>>> import numpy as np
>>> np.set_printoptions(precision=3, suppress=True, linewidth=160, legacy="1.25")
>>> Z = 20 * np.array([[-0.5, 0.7, 0.2, -0.2], [0.0, 0.4, 1.0, 1.8]])
>>> rng = np.random.default_rng(23)
>>> lab = rng.integers(0, 2, 37)
>>> mat = Z[lab] + rng.normal(size=(37, 4))
>>> mat
array([[ -7.652,  13.693,   4.257,  -4.294],
       [ -0.355,   7.383,  20.09 ,  34.656],
       [ -9.948,  15.31 ,   3.233,  -4.045],
       [  2.817,   7.007,  18.379,  35.573],
       [ -8.193,  16.035,   2.784,  -3.43 ],
       [ -9.995,  13.412,   2.054,  -2.975],
       [ -0.861,   8.299,  20.082,  37.87 ],
       [ -8.824,  12.845,   3.738,  -2.963],
       [-11.333,  13.608,   4.228,  -5.616],
       [ -1.235,   6.296,  20.287,  35.438],
       [  0.929,   8.114,  20.572,  35.916],
       [  0.752,   7.897,  19.018,  37.183],
       [ -9.02 ,  16.267,   3.858,  -4.58 ],
       [-11.447,  10.141,   2.692,  -3.513],
       [-10.886,  11.405,   4.608,  -4.592],
       [-10.361,  13.569,   3.865,  -3.526],
       [-11.735,  13.773,   3.491,  -2.863],
       [ -1.035,   9.637,  20.608,  37.625],
       [ -0.704,   8.806,  20.363,  34.502],
       [-10.261,  13.547,   3.034,  -4.768],
       [ -1.44 ,   7.533,  20.334,  35.221],
       [-11.563,  15.045,   3.629,  -3.973],
       [ -0.234,   7.46 ,  20.602,  35.47 ],
       [ -9.971,  12.555,   2.361,  -4.39 ],
       [ -8.089,  14.181,   5.934,  -3.548],
       [ -9.547,  13.417,   3.978,  -2.209],
       [ -8.815,  13.374,   3.53 ,  -2.663],
       [-10.515,  14.92 ,   3.09 ,  -3.372],
       [ -8.474,  14.835,   4.243,  -3.86 ],
       [-10.085,  13.977,   5.179,  -2.846],
       [ -9.592,  12.741,   3.479,  -3.703],
       [ -9.949,  12.647,   4.664,  -1.401],
       [-11.227,  14.064,   5.62 ,  -4.417],
       [ -0.408,   8.17 ,  20.567,  35.589],
       [ -9.02 ,  12.095,   4.655,  -3.631],
       [ -0.159,   8.387,  20.048,  37.33 ],
       [-10.462,  13.959,   2.612,  -5.125]])
>>> mat.shape
(37, 4)
>>> mat.sum(axis=0)
array([-248.895,  436.402,  335.766,  340.072])
>>> Y = np.array([[-5, 2], [1, -4], [-3, 3], [0, 4]])
>>> np.einsum("ij->j", mat)
array([-248.895,  436.402,  335.766,  340.072])
>>> Y @ mat
Traceback (most recent call last):
  File "<python-input-11>", line 1, in <module>
    Y @ mat
    ~~^~~~~
ValueError: matmul: Input operand 1 has a mismatch in its core dimension 0, with gufunc signature (n?,k),(k,m?)->(n?,m?) (size 37 is different from 2)
>>> np.linalg.matrix_rank(mat @ Y)
2
>>> def softmax(z):
...     e = np.exp(z - z.max(axis=-1, keepdims=True))
...     return e / e.sum(axis=-1, keepdims=True)
... 
>>> softmax(mat).sum(axis=1)
array([1., 1., 1., 1., 1., 1., 1., 1., 1., 1., 1., 1., 1., 1., 1., 1., 1., 1., 1., 1., 1., 1., 1., 1., 1., 1., 1., 1., 1., 1., 1., 1., 1., 1., 1., 1., 1.])
>>> scores = mat @ mat.T / np.sqrt(4)
>>> softmax(scores)[11] @ mat
array([-1.035,  9.633, 20.606, 37.625])
>>> gram = np.cov(mat, rowvar=False)
>>> mat.std(axis=0)
array([ 4.687,  2.941,  7.674, 18.622])
>>> gram
array([[ 22.576, -12.356,  35.574,  87.064],
       [-12.356,   8.892, -20.983, -51.333],
       [ 35.574, -20.983,  60.526, 145.731],
       [ 87.064, -51.333, 145.731, 356.397]])
>>> gram.shape
(4, 4)
>>> Z = mat[[3, 14]].astype(float)
>>> for _ in range(3):
...     lab = np.linalg.norm(mat[:, None] - Z, axis=-1).argmin(axis=1)
...     Z = np.array([mat[lab == j].mean(axis=0) for j in range(2)])
... 
>>> lab
array([1, 0, 1, 0, 1, 1, 0, 1, 1, 0, 0, 0, 1, 1, 1, 1, 1, 0, 0, 1, 0, 1, 0, 1, 1, 1, 1, 1, 1, 1, 1, 1, 1, 0, 1, 0, 1])
>>> np.abs(Z[1] - Z[0]).argmax()
3
>>> np.bincount(lab)
array([12, 25])
>>> data = np.load("run8.npy")
>>> data
array([[-3,  3, -3,  1,  3, -2,  3,  2, -1],
       [-1, -3,  3, -3,  1,  3, -2,  3,  2],
       [ 2, -1, -3,  3, -3,  1,  3, -2,  3],
       [ 3,  2, -1, -3,  3, -3,  1,  3, -2],
       [-2,  3,  2, -1, -3,  3, -3,  1,  3],
       [ 3, -2,  3,  2, -1, -3,  3, -3,  1],
       [ 1,  3, -2,  3,  2, -1, -3,  3, -3],
       [-3,  1,  3, -2,  3,  2, -1, -3,  3],
       [ 3, -3,  1,  3, -2,  3,  2, -1, -3]])
>>> (data @ data)[0]
array([-15,  14,  25, -29,  13,  22, -51,  25,   5])
>>> np.fft.fft(data[0])
array([ 3.    +0.j   , -4.581 +2.375j, -2.947 -0.747j,  0.   -12.124j, -7.472 +2.074j, -7.472 -2.074j,  0.   +12.124j, -2.947 +0.747j, -4.581 -2.375j])
>>> data @ (-1.0) ** np.arange(9)
array([ -5.,   3.,   1.,   5.,  -9.,  15., -13.,   7.,  -1.])
